$ python -q
>>> import numpy as np
>>> import numpy.linalg as la
>>> np.set_printoptions(precision=1, suppress=True, linewidth=160, sign=" ")
>>> X = np.loadtxt("sample2.csv", delimiter=",")
>>> X.round(1) + 0
array([[ 0.9, -0.2,  0. ,  0. ,  0.2,  0. ,  0. ,  0.2,  0. , -0.2, -0.2,  0. ,  0.1],
       [-0.2,  0.7, -0.1,  0.1,  0.3,  0.1, -0.1,  0.3,  0.1, -0.4, -0.4, -0.1,  0.2],
       [ 0. , -0.1,  1. ,  0. ,  0.1,  0. ,  0. ,  0.1,  0. , -0.1, -0.1,  0. ,  0. ],
       [ 0. ,  0.1,  0. ,  1. , -0.1,  0. ,  0. , -0.1,  0. ,  0.1,  0.1,  0. ,  0. ],
       [ 0.2,  0.3,  0.1, -0.1,  0.7, -0.1,  0.1, -0.3, -0.1,  0.4,  0.4,  0.1, -0.2],
       [ 0. ,  0.1,  0. ,  0. , -0.1,  1. ,  0. , -0.1,  0. ,  0.1,  0.1,  0. ,  0. ],
       [ 0. , -0.1,  0. ,  0. ,  0.1,  0. ,  1. ,  0.1,  0. , -0.1, -0.1,  0. ,  0. ],
       [ 0.2,  0.3,  0.1, -0.1, -0.3, -0.1,  0.1,  0.7, -0.1,  0.4,  0.4,  0.1, -0.2],
       [ 0. ,  0.1,  0. ,  0. , -0.1,  0. ,  0. , -0.1,  1. ,  0.1,  0.1,  0. ,  0. ],
       [-0.2, -0.4, -0.1,  0.1,  0.4,  0.1, -0.1,  0.4,  0.1,  0.5, -0.5, -0.1,  0.2],
       [-0.2, -0.4, -0.1,  0.1,  0.4,  0.1, -0.1,  0.4,  0.1, -0.5,  0.5, -0.1,  0.2],
       [ 0. , -0.1,  0. ,  0. ,  0.1,  0. ,  0. ,  0.1,  0. , -0.1, -0.1,  1. ,  0. ],
       [ 0.1,  0.2,  0. ,  0. , -0.2,  0. ,  0. , -0.2,  0. ,  0.2,  0.2,  0. ,  0.9]])
>>> x = np.array([0, 1, 3, 2, 0, 1, 1, 1, 1, 3, 2, 1, 0])
>>> rhs = X @ x
>>> rhs
array([-1.1, -0.8,  2.6,  2.4,  1.8,  1.4,  0.6,  2.8,  1.4,  0.4, -0.6,  0.6,  1.1])
>>> np.round(la.solve(X, X[:, 7]), 1) + 0
array([ 0.,  0.,  0.,  0.,  0.,  0.,  0.,  1.,  0.,  0.,  0.,  0.,  0.])
>>> np.round(la.solve(X.T, X[8]), 1) + 0
array([ 0.,  0.,  0.,  0.,  0.,  0.,  0.,  0.,  1.,  0.,  0.,  0.,  0.])
>>> la.norm(X, axis=1)
array([ 1.,  1.,  1.,  1.,  1.,  1.,  1.,  1.,  1.,  1.,  1.,  1.,  1.])
>>> round(X[8] @ X[12], 1)
np.float64(0.0)
>>> round(la.norm(X[8] - X[12]), 1)
np.float64(1.4)
>>> round(la.norm(X, 1), 1), round(float(la.norm(X, np.inf)), 1)
(np.float64(2.9), 2.9)
>>> la.svd(X, compute_uv=False)
array([ 1.,  1.,  1.,  1.,  1.,  1.,  1.,  1.,  1.,  1.,  1.,  1.,  1.])
>>> ev, vecs = la.eigh(X)
>>> np.unique(ev.round(6) + 0, return_counts=True)[1]
array([  1,  12])
>>> ev
array([-1.,  1.,  1.,  1.,  1.,  1.,  1.,  1.,  1.,  1.,  1.,  1.,  1.])
>>> la.svd(X, compute_uv=False)
array([ 1.,  1.,  1.,  1.,  1.,  1.,  1.,  1.,  1.,  1.,  1.,  1.,  1.])
>>> r0 = np.array([1, 1, 1])
>>> np.polyval(r0, X[5])
array([ 1. ,  1.1,  1. ,  1. ,  1. ,  3. ,  1. ,  1. ,  1. ,  1.1,  1.1,  1. ,  1. ])
>>> np.round(np.convolve(X[5], r0), 1) + 0
array([ 0. ,  0.1,  0.1,  0.1, -0.1,  0.9,  0.9,  0.9, -0.1,  0. ,  0.1,  0.2,  0.1,  0. ,  0. ])
>>> arr = np.load("x.npy")
>>> arr
array([[187, -44,  29,  42],
       [-44, 187, -72,  38],
       [ 29, -72, 150, -10],
       [ 42,  38, -10, 205]])
>>> x = np.array([-5, -3, 2, 5])
>>> rhs = arr @ x
>>> rhs
array([-535, -295,  321,  681])
>>> la.solve(arr, rhs + arr[:, 3])
array([-5., -3.,  2.,  6.])
>>> la.solve(arr, rhs)
array([-5., -3.,  2.,  5.])
>>> np.round(la.solve(arr.T, arr[0]), 1) + 0
array([ 1.,  0.,  0.,  0.])
>>> np.round(la.solve(arr, arr[:, 1]), 1) + 0
array([ 0.,  1.,  0.,  0.])
>>> rng = np.random.default_rng(2)
>>> M2 = arr + rng.integers(-2, 3, (4, 2)) @ rng.integers(-2, 3, (2, 4))
>>> M2
array([[183, -40,  31,  46],
       [-44, 187, -78,  38],
       [ 33, -76, 154, -14],
       [ 38,  42, -14, 209]])
>>> np.abs(M2 - arr).sum(axis=1)
array([ 14,   6,  16,  16])
>>> np.round(la.svd(M2 - arr, compute_uv=False), 1) + 0
array([ 12.8,   7.3,   0. ,   0. ])
>>> M2 - arr
array([[-4,  4,  2,  4],
       [ 0,  0, -6,  0],
       [ 4, -4,  4, -4],
       [-4,  4, -4,  4]])
>>> x = np.array([1, -3, 1, -3])
>>> rhs = arr @ x
>>> beta, lr = np.zeros(4), 1 / la.norm(arr, 2) ** 2
>>> for i in range(20):
...     beta -= lr * arr.T @ (arr @ beta - rhs)
...     if i % 5 == 0: print(i, round(la.norm(arr @ beta - rhs), 1))
... 
0 178.1
5 42.0
10 16.6
15 7.7
>>> round(float(la.cond(arr)), 1)
3.1
>>> J = np.loadtxt("case6.csv", delimiter=",")
>>> J
array([[ -3.5,   0. ,   3.9],
       [ -4.9,   5.3,   8.7],
       [  6.4,   2.8,   3.5],
       [ -5. ,   0.1,   4.4],
       [ -7.8,   7.2,  11. ],
       [ -7.7,   4.8,   9.1],
       [ -4.4,  -2.4,   2.2],
       [  2.9,  -5.3,  -2.1],
       [  1.2,  -0.6,   2.2],
       [  4.9,   9. ,   9.1],
       [  0.2,   1.8,   4.4],
       [ -3. ,  -9.4,  -3.9],
       [  1.6,   4.2,   6. ],
       [  4.1,   1.5,   3.1],
       [  1.7,   5.5,   7.1],
       [ 13.3,  -9.5,  -8.4],
       [ -2.2,   4. ,   6.9],
       [  1. ,  -0.8,   2. ],
       [  4.3,  -4.1,  -1.5],
       [ -3.2,   5.4,   8.3],
       [  1.2, -10.4,  -5.8],
       [-12.5,   4.9,  10.4],
       [ -4.8,  -0.9,   3.6],
       [ -6.8,   2.4,   6.8],
       [  0.8,  -3.7,  -0.2],
       [  5.8,  -5. ,  -2.7],
       [ -2.3,   8.9,  10.9],
       [ -0.7,  -7. ,  -2.6],
       [-11.7,   1.7,   7.6],
       [ -3.2,  -1.9,   2.3],
       [ -5.4,  -1. ,   3.6],
       [-11.7,   8.6,  13.2],
       [  0.4,   2.7,   5.1],
       [ -7. ,  13.2,  15.7],
       [-10.1,   5.5,  10.2],
       [  3. ,   8.4,   9.1],
       [  6.3,  -4.8,  -2.6],
       [  4.6,  -6.9,  -3.9],
       [  3.6,  -6.3,  -3.1],
       [  8.3,  -3.8,  -2.4]])
>>> r0 = np.array([-8, 2, -4, 3, -8, 0, 3, 1, -3, -8, 6, 6, 0])
>>> M2 = X + np.outer(r0, np.eye(13)[9])
>>> la.matrix_rank(M2 - X)
np.int64(1)
>>> M2 = np.array([[2, 2, 2, 1, 0, 0],
...     [3, 1, 1, 1, 1, 2],
...     [3, 3, 2, 2, 1, 1],
...     [1, 2, 1, 3, 1, 0],
...     [1, 3, 1, 2, 0, 3],
...     [3, 1, 3, 3, 1, 3]])
>>> m1 = np.tril(M2)
>>> m1
array([[ 2,  0,  0,  0,  0,  0],
       [ 3,  1,  0,  0,  0,  0],
       [ 3,  3,  2,  0,  0,  0],
       [ 1,  2,  1,  3,  0,  0],
       [ 1,  3,  1,  2,  0,  0],
       [ 3,  1,  3,  3,  1,  3]])
>>> la.cond(m1) > 100
np.True_
>>> la.matrix_rank(m1, rtol=0.1)
np.int64(4)
>>> U, sigma, Vh = la.svd(m1)
>>> np.argmax(sigma[:-1] / (sigma[1:] + 1e-6)) + 1
np.int64(5)
>>> sigma.round(1) + 0
array([ 8.7,  3.7,  3.4,  1.7,  0.5,  0. ])
>>> M2 = U[:, :5] @ np.diag(sigma[:5]) @ Vh[:5]
>>> round(la.norm(m1 - M2, 2), 1), np.round(sigma[5], 1)
(np.float64(0.0), np.float64(0.0))
>>> np.round(np.abs(m1 - M2).max(), 1)
np.float64(0.0)
>>> round(float(la.norm(m1 - M2) / la.norm(m1)), 1)
0.0
>>> la.matrix_rank(m1 - m1[0, 0] * np.eye(6))
np.int64(5)
>>> np.prod(np.diag(m1)), round(float(la.det(m1)), 1)
(np.int64(0), 0.0)
>>> m1 @ m1
array([[  4,   0,   0,   0,   0,   0],
       [  9,   1,   0,   0,   0,   0],
       [ 21,   9,   4,   0,   0,   0],
       [ 14,  11,   5,   9,   0,   0],
       [ 16,  10,   4,   6,   0,   0],
       [ 31,  22,  19,  20,   3,   9]])
>>> [int(la.matrix_rank(la.matrix_power(m1, p))) for p in range(1, 7)]
[5, 5, 5, 5, 5, 5]
>>> np.allclose(X, X.T)
True
>>> np.allclose(X @ X.T, X.T @ X)
True
>>> r = la.matrix_rank(m1)
>>> r
np.int64(5)
>>> null = la.svd(m1)[2][r:].T
>>> [int(la.matrix_rank(m1[:i])) for i in range(1, len(m1) + 1)]
[1, 2, 3, 4, 4, 5]
>>> np.round(m1 @ null, 1) + 0
array([[ 0.],
       [ 0.],
       [ 0.],
       [ 0.],
       [ 0.],
       [ 0.]])
>>> E = np.load("layer16.npy")
>>> E.round(1) + 0
array([[ 1.2,  0.1,  0. , -0.1,  0.1,  0.1,  0. ,  0. ,  0.1,  0.3],
       [ 0.1,  1.2, -0.4,  0.2,  0. , -0.1, -0.4,  0. , -0.4,  0.3],
       [ 0. , -0.4,  1. ,  0.1, -0.2,  0.1,  0.5, -0.2,  0. ,  0.1],
       [-0.1,  0.2,  0.1,  0.8,  0.1, -0.1,  0. ,  0.1,  0.2, -0.3],
       [ 0.1,  0. , -0.2,  0.1,  0.9,  0. ,  0.1, -0.1, -0.1,  0.3],
       [ 0.1, -0.1,  0.1, -0.1,  0. ,  1.1,  0.3, -0.1,  0.2,  0.2],
       [ 0. , -0.4,  0.5,  0. ,  0.1,  0.3,  0.6,  0.2, -0.1,  0.1],
       [ 0. ,  0. , -0.2,  0.1, -0.1, -0.1,  0.2,  0.9,  0. ,  0. ],
       [ 0.1, -0.4,  0. ,  0.2, -0.1,  0.2, -0.1,  0. ,  0.8,  0.3],
       [ 0.3,  0.3,  0.1, -0.3,  0.3,  0.2,  0.1,  0. ,  0.3,  1.4]])
>>> # looks like rank 8
>>> M2 = np.array([[5, 5],
...     [0, 0],
...     [1, 0],
...     [5, 4],
...     [3, 0],
...     [4, 5],
...     [0, 1],
...     [0, 2],
...     [3, 5],
...     [3, 5]])
>>> np.einsum("ik,kj->ji", E, M2)
array([[ 7.8,  0.6,  2. ,  3.5,  4.3,  6. ,  1.6, -1.1,  5.2,  7. ],
       [ 8.3,  0.3,  1.8,  2.2,  1.8,  7.8,  2. ,  1.1,  7.3, 10.1]])
>>> la.matrix_rank(E @ M2)
np.int64(2)
>>> np.vstack([E, M2.T]).shape
(12, 10)
>>> np.einsum("ij,ij->i", E, E)
array([ 1.7,  2. ,  1.6,  0.9,  1.1,  1.5,  0.9,  0.9,  0.9,  2.5])
>>> la.lstsq(E[:-1].T, E[-1])[2]
np.int32(8)
>>> np.abs(np.diag(la.qr(E)[1])) > 1e-9
array([ True,  True,  True,  True,  True,  True,  True,  True, False, False])
>>> np.unique(E.round(6), axis=0).shape
(10, 10)
>>> np.round(E @ la.pinv(E) @ E, 1) + 0
array([[ 1.2,  0.1,  0. , -0.1,  0.1,  0.1,  0. ,  0. ,  0.1,  0.3],
       [ 0.1,  1.2, -0.4,  0.2,  0. , -0.1, -0.4,  0. , -0.4,  0.3],
       [ 0. , -0.4,  1. ,  0.1, -0.2,  0.1,  0.5, -0.2,  0. ,  0.1],
       [-0.1,  0.2,  0.1,  0.8,  0.1, -0.1,  0. ,  0.1,  0.2, -0.3],
       [ 0.1,  0. , -0.2,  0.1,  0.9,  0. ,  0.1, -0.1, -0.1,  0.3],
       [ 0.1, -0.1,  0.1, -0.1,  0. ,  1.1,  0.3, -0.1,  0.2,  0.2],
       [ 0. , -0.4,  0.5,  0. ,  0.1,  0.3,  0.6,  0.2, -0.1,  0.1],
       [ 0. ,  0. , -0.2,  0.1, -0.1, -0.1,  0.2,  0.9,  0. ,  0. ],
       [ 0.1, -0.4,  0. ,  0.2, -0.1,  0.2, -0.1,  0. ,  0.8,  0.3],
       [ 0.3,  0.3,  0.1, -0.3,  0.3,  0.2,  0.1,  0. ,  0.3,  1.4]])
>>> np.round(np.trace(la.pinv(E) @ E), 1)
np.float64(8.0)
>>> A = np.load("mat.npy")
>>> A.round(1) + 0
array([[-0.1,  0.7,  0.4,  1.1,  0.7, -0.4,  0.3, -0.4, -1.1],
       [-0.1, -0.9, -1.2, -0.4,  0.7, -0.3,  0.7, -0.4, -0.5],
       [ 0.7,  1.1, -0.6,  0.1,  0.8,  0.3,  0.6,  0.5,  0.8],
       [-0.6,  0.9, -0.2, -0.7, -0.9,  0.5,  0.8, -0.7, -0.4],
       [-0.2,  0.3, -0.9,  0.2,  0.2,  0.9, -1.4, -0.4, -0.3],
       [-0.4,  0.7, -0.3, -0.8,  0.1, -1.3, -0.6,  0.7, -0.2],
       [-1.5, -0.1,  0.1,  0.5,  0.4, -0.1,  0.1, -0.3,  1.1],
       [ 0. ,  0.1,  1. , -1.1,  1.2,  0.4, -0.2, -0.5, -0.1],
       [ 0.7,  0.2, -0.1,  0. , -0.2, -0.9, -0.3, -1.4,  0.7]])
>>> cov = A.T @ A
>>> la.svd(A, compute_uv=False) ** 2
array([ 4.,  4.,  4.,  4.,  4.,  4.,  4.,  4.,  4.])
>>> la.eigvalsh(cov)[::-1]
array([ 4.,  4.,  4.,  4.,  4.,  4.,  4.,  4.,  4.])
>>> np.trace(cov), (A ** 2).sum()
(np.float64(36.0), np.float64(36.0))
>>> M2 = A / np.sqrt((A ** 2).mean(axis=1, keepdims=True))
>>> M2[2]
array([ 1. ,  1.6, -1. ,  0.2,  1.1,  0.5,  0.9,  0.7,  1.3])
>>> np.round(A - A.mean(axis=1, keepdims=True), 1) + 0
array([[-0.3,  0.6,  0.2,  1. ,  0.5, -0.5,  0.2, -0.5, -1.2],
       [ 0.1, -0.6, -1. , -0.1,  1. ,  0. ,  1. , -0.2, -0.2],
       [ 0.2,  0.6, -1.1, -0.3,  0.3, -0.1,  0.2,  0. ,  0.4],
       [-0.5,  1.1, -0.1, -0.6, -0.8,  0.6,  0.9, -0.6, -0.2],
       [ 0. ,  0.5, -0.7,  0.3,  0.4,  1. , -1.2, -0.2, -0.1],
       [-0.2,  1. , -0.1, -0.5,  0.3, -1.1, -0.3,  0.9,  0. ],
       [-1.5, -0.1,  0.1,  0.5,  0.4, -0.1,  0.1, -0.3,  1.1],
       [-0.1,  0. ,  0.9, -1.2,  1.1,  0.3, -0.3, -0.6, -0.2],
       [ 0.9,  0.3,  0.1,  0.2, -0.1, -0.7, -0.2, -1.3,  0.8]])
